$ python -q
>>> import numpy as np
>>> np.set_printoptions(precision=2, suppress=True, linewidth=140)
>>> E = np.load("m.npy")
>>> print(E)
[[1.   0.7  0.49 0.34]
 [0.7  1.   0.7  0.49]
 [0.49 0.7  1.   0.7 ]
 [0.34 0.49 0.7  1.  ]]
>>> x = np.array([2, -3, 2, 3])
>>> h1 = np.maximum(E @ x, 0)
>>> print(np.tanh(E @ x))
[0.96 0.85 0.99 1.  ]
>>> print(np.flatnonzero(h1 > 1e-9))
[0 1 2 3]
>>> print(E * (h1 > 1e-9)[:, None])
[[1.   0.7  0.49 0.34]
 [0.7  1.   0.7  0.49]
 [0.49 0.7  1.   0.7 ]
 [0.34 0.49 0.7  1.  ]]
>>> print(h1)
[1.9  1.27 2.98 3.61]
>>> print(E.T @ h1)
[5.48 6.45 7.33 6.96]
>>> print(np.round(np.linalg.det(E), 2))
0.13
>>> print(np.sort(np.abs(np.linalg.eigvals(E))))
[0.2  0.32 0.76 2.72]
>>> print(np.allclose(E @ E.T, E.T @ E))
True
>>> print(np.round(np.abs(np.linalg.eigvals(E)).max(), 2))
2.72
>>> print(np.allclose(E, E.T))
True
>>> print(np.trace(E))
4.0
>>> print((E - E.T) / 2)
[[0. 0. 0. 0.]
 [0. 0. 0. 0.]
 [0. 0. 0. 0.]
 [0. 0. 0. 0.]]
>>> other = np.linalg.inv(E)
>>> print(round(np.linalg.det(E) * np.linalg.det(other), 2))
1.0
>>> print((np.abs(other) > 1e-9).astype(int))
[[1 1 1 1]
 [1 1 1 1]
 [1 1 1 1]
 [1 1 1 1]]
>>> print(np.round(E @ other, 2) + 0)
[[1. 0. 0. 0.]
 [0. 1. 0. 0.]
 [0. 0. 1. 0.]
 [0. 0. 0. 1.]]
>>> print(round(float(np.linalg.slogdet(E)[0]), 2))
1.0
>>> print(np.linalg.inv(other))
[[1.   0.7  0.49 0.34]
 [0.7  1.   0.7  0.49]
 [0.49 0.7  1.   0.7 ]
 [0.34 0.49 0.7  1.  ]]
>>> print(other)
[[ 1.96 -1.37 -0.01  0.01]
 [-1.37  2.92 -1.37 -0.01]
 [-0.01 -1.37  2.92 -1.37]
 [ 0.01 -0.01 -1.37  1.96]]
>>> print(other @ other)
[[ 5.73 -6.69  1.82  0.07]
 [-6.69 12.29 -7.96  1.82]
 [ 1.82 -7.96 12.29 -6.69]
 [ 0.07  1.82 -6.69  5.73]]
>>> print(round(float(np.trace(other)), 2))
9.76
>>> print(np.round((other - other.T) / 2, 2) + 0)
[[0. 0. 0. 0.]
 [0. 0. 0. 0.]
 [0. 0. 0. 0.]
 [0. 0. 0. 0.]]
>>> print(round(float(np.linalg.det(other)), 2))
7.54
>>> print(np.linalg.matrix_power(other, 3))
[[ 20.4  -29.9   14.33  -2.25]
 [-29.9   55.96 -42.51  14.33]
 [ 14.33 -42.51  55.96 -29.9 ]
 [ -2.25  14.33 -29.9   20.4 ]]
>>> print(np.sort(np.abs(np.linalg.eigvals(other))))
[0.37 1.32 3.16 4.92]
>>> print((other + other.T) / 2)
[[ 1.96 -1.37 -0.01  0.01]
 [-1.37  2.92 -1.37 -0.01]
 [-0.01 -1.37  2.92 -1.37]
 [ 0.01 -0.01 -1.37  1.96]]
>>> print(np.allclose(other @ other.T, other.T @ other))
True
>>> K = np.loadtxt("data.csv", delimiter=",")
>>> print(K.round(2) + 0)
[[ 0.   -0.47 -0.09  0.28  0.17  1.53 -0.09  0.16  0.88]
 [-1.   -0.3  -0.4  -0.5   1.9  -0.1   0.6  -0.4  -0.1 ]
 [ 0.4   2.1   0.   -0.4  -0.5   2.   -0.2  -0.7  -0.4 ]
 [-0.2  -1.7  -1.6   1.5  -1.6   0.8  -1.7   0.4   0.4 ]
 [ 0.7  -0.5  -0.7   1.6   0.   -0.4  -0.5  -0.4   0.7 ]
 [ 1.3  -0.7   1.9   0.2  -2.5  -0.4   0.7   1.8   2.  ]
 [-0.2  -0.9   1.1   1.3   0.    0.8   1.9  -0.5  -0.9 ]
 [ 0.   -0.5  -0.1   0.3   0.2   1.5  -0.1   0.2   0.9 ]
 [-1.    0.5  -1.   -1.3  -1.2   0.7  -0.9  -1.3   0.9 ]
 [ 0.    0.7   0.   -0.1  -1.2  -0.2   0.1  -1.1  -0.9 ]]
>>> x = np.array([-1, 2, -1, 0, 1, -1, -1, 3, 3])
>>> y = K @ x
>>> print(np.round(np.linalg.pinv(K) @ K, 2) + 0)
[[1. 0. 0. 0. 0. 0. 0. 0. 0.]
 [0. 1. 0. 0. 0. 0. 0. 0. 0.]
 [0. 0. 1. 0. 0. 0. 0. 0. 0.]
 [0. 0. 0. 1. 0. 0. 0. 0. 0.]
 [0. 0. 0. 0. 1. 0. 0. 0. 0.]
 [0. 0. 0. 0. 0. 1. 0. 0. 0.]
 [0. 0. 0. 0. 0. 0. 1. 0. 0.]
 [0. 0. 0. 0. 0. 0. 0. 1. 0.]
 [0. 0. 0. 0. 0. 0. 0. 0. 1.]]
>>> rng = np.random.default_rng(5114)
>>> y = y + 0.02 * rng.normal(size=10)
>>> print(y)
[ 1.03  0.69 -1.8   0.11  0.76  4.   -9.61  1.18  0.81 -5.75]
>>> c, *_ = np.linalg.lstsq(K, y)
>>> print(c)
[-1.26  2.1  -0.77  0.15  1.03 -1.02 -1.18  3.02  3.04]
>>> print(c.round())
[-1.  2. -1.  0.  1. -1. -1.  3.  3.]
>>> left, sv, vt = np.linalg.svd(K, full_matrices=False)
>>> print(np.abs(vt[0]))
[0.28 0.37 0.2  0.3  0.57 0.02 0.05 0.4  0.42]
>>> print(left.shape, sv.shape, vt.shape)
(10, 9) (9,) (9, 9)
>>> other = K / np.sqrt((K ** 2).mean(axis=1, keepdims=True))
>>> print(np.linalg.norm(other, axis=1))
[3. 3. 3. 3. 3. 3. 3. 3. 3. 3.]
>>> print(np.linalg.matrix_rank(other) == np.linalg.matrix_rank(K))
True
>>> other = np.c_[K[:, :4] @ np.array([[-3, -7, 8, -7], [-2, 6, 7, 4], [-2, 4, -2, 6], [4, -7, -9, 8]]), np.array([0, -4, 5, -2, 3, -2, 2, -1, 3, -4])]
>>> print(other)
[[  2.23  -5.15  -5.6   -0.15   0.  ]
 [  2.4    7.1   -4.8   -0.6   -4.  ]
 [ -7.    12.6   21.5    2.4    5.  ]
 [ 13.2  -25.7  -23.8   -3.    -2.  ]
 [  6.7  -21.9  -10.9    1.7    3.  ]
 [ -5.5   -7.1   -0.1    1.1   -2.  ]
 [  5.4   -8.7  -21.8   14.8    2.  ]
 [  2.4   -5.5   -6.    -0.2   -1.  ]
 [ -1.2   15.1    9.2   -7.4    3.  ]
 [ -1.8    4.9    5.8    2.    -4.  ]]
>>> print(np.round(np.linalg.norm(other - K @ np.linalg.lstsq(K, other)[0], axis=0), 2) + 0)
[0.   0.   0.   0.   0.98]
>>> print(np.linalg.norm(np.linalg.qr(K)[0].T @ other, axis=0) ** 2 / ((other ** 2).sum(axis=0) + 1e-12))
[1.   1.   1.   1.   0.99]
>>> x = np.array([3, 2, 3, 0, 3, -2, 3, -3, 3])
>>> print(np.linalg.norm(K @ x) <= np.linalg.norm(K, 2) * np.linalg.norm(x) + 1e-9)
True
>>> print((K * x).sum(axis=1))
[ -1.84   3.8    0.2  -20.3    1.6    4.2    3.8   -1.9   -6.1   -0.9 ]
>>> print((K @ x).argmax())
5
>>> mat = np.loadtxt("sample0.csv", delimiter=",")
>>> print(mat)
[[  0.   2.   4.  -2.   0.  -1.   2.   2.]
 [  3.   1.  -1.  -7.   2.  -4.   7.   1.]
 [  6.   5.  -3.  -2.   6.   0.  11.  -2.]
 [  9.  10.  -8.  -5.   5.  -3.  11.   1.]
 [  5.  12.  -6.  -8.   6.   0.   8.   2.]
 [  9.  13. -10. -10.   3.   2.  10.   5.]
 [ 11.  12. -14. -10.   8.  -1.  15.   6.]
 [ 16.  13. -15. -12.  12.   1.  20.   1.]
 [ 12.  18. -17.  -8.  11.  -4.  21.   4.]
 [ 11.  16. -20. -10.  12.  -4.  25.   5.]
 [ 16.  18. -21. -14.  14.  -9.  21.   1.]
 [ 18.  22. -17. -15.  13.  -7.  25.   5.]
 [ 14.  26. -16. -15.  13. -11.  27.   7.]
 [  9.  23. -19. -20.  17. -14.  23.   8.]
 [  8.  18. -14. -18.  13. -19.  28.   6.]
 [  6.  14. -15. -17.  13. -24.  31.  10.]
 [ 11.  11. -15. -14.   9. -27.  27.  11.]
 [ 12.  10. -19. -16.  11. -28.  24.  13.]
 [  7.   8. -16. -15.  12. -25.  26.   9.]
 [  7.   9. -14. -14.   8. -27.  22.   5.]
 [  6.   4. -11. -16.   4. -29.  18.   3.]
 [  3.   3. -15. -18.   1. -30.  14.   7.]
 [  2.   2. -14. -22.  -1. -27.  12.   7.]
 [  5.   5. -11. -20.  -2. -23.  11.   7.]
 [  9.   3. -15. -25.   3. -23.  15.   6.]
 [  4.   2. -14. -28.  -1. -19.  19.   6.]
 [  3.  -3. -11. -30.   0. -23.  15.  11.]
 [ -1.  -4. -11. -32.  -3. -28.  16.  12.]
 [  2.  -4. -12. -31.   1. -29.  15.  13.]
 [  7.  -3. -14. -29.  -2. -31.  15.  16.]
 [  9.  -6. -19. -26.  -6. -26.  11.  21.]
 [  4. -10. -20. -26. -10. -25.  12.  22.]
 [  6. -12. -22. -31.  -7. -24.  17.  22.]]
>>> Q, Rm = np.linalg.qr(mat)
>>> print(np.trace(Q @ Q.T))
8.0
>>> cen = mat - mat.mean(axis=0)
>>> left, sv, vt = np.linalg.svd(cen, full_matrices=False)
>>> print(np.abs(vt[0]).argmax())
5
>>> print(np.abs(vt[-1]))
[0.15 0.22 0.18 0.06 0.8  0.01 0.47 0.16]
>>> print(np.linalg.matrix_rank(cen))
8
>>> print(round((sv ** 2).sum() ** 2 / (sv ** 4).sum(), 2))
2.43
>>> feats = np.load("layer5.npy")
>>> print(feats)
[[ 0.2  0.1 -1.2 -1.1  1.8  0.   0.9 -0.5]
 [-0.1 -1.1  0.5  0.6  1.   0.3  2.1  1. ]
 [ 2.   0.6 -0.2 -0.5 -0.7 -0.6 -0.6  0.1]
 [ 0.5  5.   0.   1.5 -5.5 -0.5  4.  -9. ]
 [ 1.   0.6  1.2 -0.1 -1.5  0.4  0.4 -0.6]
 [ 1.4 -0.2  0.1  0.   0.1  1.2  0.5  0.8]
 [ 0.1  0.7 -1.5 -0.3  0.5 -1.  -1.3 -0.6]
 [-0.3  0.8  0.3  0.3 -1.4 -0.4  1.6  1.4]
 [ 1.1 -0.6  0.5  0.   0.3  0.8 -0.6 -0.9]
 [ 0.6  0.8  0.6 -1.5  0.   0.7  0.2 -0.1]
 [-0.5  0.9  0.7 -1.3  1.4  0.5  0.2 -2.5]
 [ 0.3 -0.5 -1.2 -0.5  0.3 -1.5 -0.2 -0.1]
 [ 1.9 -0.4 -0.4  0.3  1.8  1.5  1.1 -0.3]
 [ 0.4 -1.5  0.4  0.6 -0.4 -0.2 -0.4  0.9]
 [-0.8 -0.9 -0.1  0.2  0.1  0.1 -0.7 -0.2]
 [ 0.  -1.1 -0.1  0.2  0.   0.  -0.7 -0.5]
 [-0.6  0.1  0.1  0.1 -0.2 -0.1  1.6  1.2]
 [-1.4 -1.3 -0.1 -1.6 -0.3 -0.6  0.   1.7]
 [ 0.4  1.7  1.1 -0.8  0.3  0.   0.3  0.1]
 [-0.7 -2.9 -0.1  0.4 -0.7 -0.1  0.  -0.2]
 [-0.6  0.7 -0.4  1.3  1.4  0.2 -1.6  2. ]
 [ 0.   1.2  1.5 -0.1  1.3 -0.3  2.   1.5]
 [ 0.  -0.5  0.9  0.5 -0.4  0.6 -1.8 -1.2]
 [ 1.3  1.7 -0.8  1.4 -0.3 -1.   0.3  0.8]
 [-0.1  0.   1.   1.1 -0.1  0.3 -0.6 -1.7]
 [-1.8  0.2  0.5 -0.3  0.4  1.6  0.8 -1.7]]
>>> # row 3 dominates
>>> d = np.linalg.norm(feats[:, None] - feats[None], axis=-1)
>>> print(d.mean(axis=1).argmax())
3
>>> print(np.unravel_index(d.round(6).argmax(), d.shape))
(np.int64(3), np.int64(20))
>>> print((d + 1e9 * np.eye(26)).round(6).argmin(axis=1))
[11 16  4  4  9  8 11 16 15 18 25  6  5 15 15 14  7 14  9 15 14 16 24  2 22 10]
>>> print(d[:5, :5])
[[ 0.    3.42  3.75 12.95  4.35]
 [ 3.42  0.    4.56 13.61  4.1 ]
 [ 3.75  4.56  0.   12.36  2.5 ]
 [12.95 13.61 12.36  0.   11.13]
 [ 4.35  4.1   2.5  11.13  0.  ]]
>>> print(np.flatnonzero(d[6] < d.mean() / 2))
[ 6 11]
>>> theta = np.radians(45)
>>> Rm = np.eye(8)
>>> Rm[0, 0] = Rm[6, 6] = np.cos(theta)
>>> Rm[0, 6], Rm[6, 0] = -np.sin(theta), np.sin(theta)
>>> print(Rm)
[[ 0.71  0.    0.    0.    0.    0.   -0.71  0.  ]
 [ 0.    1.    0.    0.    0.    0.    0.    0.  ]
 [ 0.    0.    1.    0.    0.    0.    0.    0.  ]
 [ 0.    0.    0.    1.    0.    0.    0.    0.  ]
 [ 0.    0.    0.    0.    1.    0.    0.    0.  ]
 [ 0.    0.    0.    0.    0.    1.    0.    0.  ]
 [ 0.71  0.    0.    0.    0.    0.    0.71  0.  ]
 [ 0.    0.    0.    0.    0.    0.    0.    1.  ]]
>>> other = feats @ Rm.T
>>> print(np.round(np.linalg.det(Rm), 2), round(np.trace(Rm), 2))
1.0 7.41
>>> print(np.allclose(feats @ feats.T, other @ other.T))
True
>>> print(np.allclose(np.linalg.norm(feats, axis=1), np.linalg.norm(other, axis=1)))
True
>>> hat = feats @ np.linalg.solve(feats.T @ feats, feats.T)
>>> print(np.allclose(hat @ hat, hat))
True
>>> print(np.linalg.matrix_rank(np.eye(26) - hat))
18
>>> print(np.round(hat @ feats[:, 2], 2) + 0)
[-1.2  0.5 -0.2  0.   1.2  0.1 -1.5  0.3  0.5  0.6  0.7 -1.2 -0.4  0.4 -0.1 -0.1  0.1 -0.1  1.1 -0.1 -0.4  1.5  0.9 -0.8  1.   0.5]
>>> A = np.load("w.npy")
>>> print(A)
[[ 1.01 -2.21  2.95]
 [-2.21 -2.88 -1.98]
 [ 2.95 -1.98  0.87]]
>>> # symmetric, so the eigenvalues are real
>>> evals, vecs = np.linalg.eig(A)
>>> print(np.round(np.prod(evals), 2))
40.14
>>> print(np.sort(np.linalg.eigvals(np.linalg.inv(A))))
[-0.5  -0.25  0.2 ]
>>> evals, vecs = np.linalg.eigh(A)
>>> print(np.round(np.linalg.eigvalsh(A + 4 * np.eye(3)), 2) + 0)
[0.   2.   9.01]
>>> print(np.round(vecs.T @ vecs, 2) + 0)
[[1. 0. 0.]
 [0. 1. 0.]
 [0. 0. 1.]]
>>> print(np.linalg.eigvalsh(A @ A))
[ 4.02 16.01 25.06]
>>> print(np.round(vecs.T @ A @ vecs, 2) + 0)
[[-4.    0.    0.  ]
 [ 0.   -2.    0.  ]
 [ 0.    0.    5.01]]
>>> print(vecs @ np.diag(evals) @ vecs.T)
[[ 1.01 -2.21  2.95]
 [-2.21 -2.88 -1.98]
 [ 2.95 -1.98  0.87]]
>>> print(np.linalg.svd(A, compute_uv=False))
[5.01 4.   2.  ]
>>> print(np.round(evals.sum(), 2), round(float(np.trace(A)), 2))
-1.0 -1.0
>>> print(np.unique(evals.round(6) + 0, return_counts=True)[1])
[1 1 1]
>>> print(np.abs(A).max())
2.95
>>> print(A.sum(axis=0))
[ 1.75 -7.07  1.84]
>>> print(A.sum(axis=1))
[ 1.75 -7.07  1.84]
>>> print(np.unravel_index(np.abs(A).argmax(), A.shape))
(np.int64(0), np.int64(2))
>>> print(round(float(np.linalg.norm(A)), 2))
6.71
>>> print(np.count_nonzero(A))
9
>>> print(np.diff(A, axis=0))
[[-3.22 -0.67 -4.93]
 [ 5.16  0.9   2.85]]
>>> print(A - A[0])
[[ 0.    0.    0.  ]
 [-3.22 -0.67 -4.93]
 [ 1.94  0.23 -2.08]]
>>> print(A.shape)
(3, 3)
>>> print(A.mean(axis=0))
[ 0.58 -2.36  0.61]
>>> J = np.load("case3.npy")
>>> print(J)
[[ 0  0  5]
 [ 0  0  1]
 [-5 -1  0]]
>>> # antisymmetric, zero diagonal
>>> cen = feats - feats.mean(axis=0)
>>> vecs = np.linalg.svd(cen)[2][:1]
>>> other = cen - cen @ vecs.T @ vecs
>>> print(np.cov(cen @ vecs.T, rowvar=False))
6.851396106087521
>>> print(round(float(np.linalg.norm(other) / np.linalg.norm(cen)), 2))
0.68
>>> m1 = np.array([[1, 0, 0, -1], [-1, 1, 0, 0], [0, -1, 1, 0], [0, 0, -1, 1]])
>>> print(m1)
[[ 1  0  0 -1]
 [-1  1  0  0]
 [ 0 -1  1  0]
 [ 0  0 -1  1]]
>>> # rank 3
>>> left, sv, vt = np.linalg.svd(m1)
>>> vecs = vt[:(sv > 1e-8).sum()]
>>> x = m1[3] + 3 * m1[1] + rng.integers(2) * np.eye(4)[2]
>>> print(x)
[-3.  3. -1.  1.]
>>> print(vecs.T @ vecs)
[[ 0.75 -0.25 -0.25 -0.25]
 [-0.25  0.75 -0.25 -0.25]
 [-0.25 -0.25  0.75 -0.25]
 [-0.25 -0.25 -0.25  0.75]]
>>> print(round(np.linalg.norm(x - vecs.T @ vecs @ x), 2))
0.0
>>> print(np.linalg.matrix_rank(np.vstack([m1, x])))
3
>>> print(np.allclose(m1 @ m1.T, m1.T @ m1))
True
>>> print(m1 @ (-1.0) ** np.arange(4))
[ 2. -2.  2. -2.]
>>> print(np.fft.fft(m1[0]))
[0.+0.j 1.-1.j 2.+0.j 1.+1.j]
>>> print(np.sort(np.abs(np.fft.fft(m1[0]))), np.round(np.sort(np.linalg.svd(m1, compute_uv=False)), 2) + 0)
[0.   1.41 1.41 2.  ] [0.   1.41 1.41 2.  ]
>>> arr = np.loadtxt("mat.csv", delimiter=",")
>>> print(arr)
[[  1.57   2.    -1.18  -1.95   1.62   0.39   1.59  -1.97]
 [  6.27   7.83  -4.69  -7.77   6.24   1.55   6.27  -7.83]
 [ -1.11  -1.36   0.84   1.39  -1.14  -0.29  -1.11   1.39]
 [ -2.87  -3.57   2.13   3.57  -2.86  -0.75  -2.82   3.59]
 [ -3.81  -4.74   2.86   4.74  -3.83  -0.93  -3.82   4.76]
 [  7.11   8.9   -5.34  -8.91   7.13   1.77   7.07  -8.9 ]
 [ -1.38  -1.69   1.02   1.72  -1.36  -0.31  -1.37   1.7 ]
 [  2.12   2.63  -1.58  -2.63   2.15   0.5    2.08  -2.66]
 [ -4.34  -5.41   3.19   5.39  -4.32  -1.08  -4.29   5.38]
 [ -0.44  -0.57   0.34   0.5   -0.44  -0.13  -0.43   0.53]
 [ -0.2   -0.29   0.13   0.31  -0.22  -0.08  -0.22   0.28]
 [ -1.68  -2.08   1.25   2.07  -1.69  -0.41  -1.68   2.08]
 [-12.47 -15.6    9.38  15.58 -12.49  -3.1  -12.46  15.6 ]
 [ -5.14  -6.41   3.83   6.46  -5.18  -1.3   -5.12   6.47]]
>>> left, sv, vt = np.linalg.svd(arr)
>>> print(np.argmax(sv[:-1] / (sv[1:] + 1e-6)) + 1)
1
>>> other = left[:, :1] @ np.diag(sv[:1]) @ vt[:1]
>>> print(np.linalg.matrix_rank(other))
1
>>> print(round(np.linalg.norm(arr - other, 2), 2), round(sv[1], 2))
0.11 0.11
>>> print(np.linalg.matrix_rank(arr, rtol=0.05))
1
>>> print(round(np.linalg.norm(arr - other) / np.linalg.norm(arr), 2))
0.0
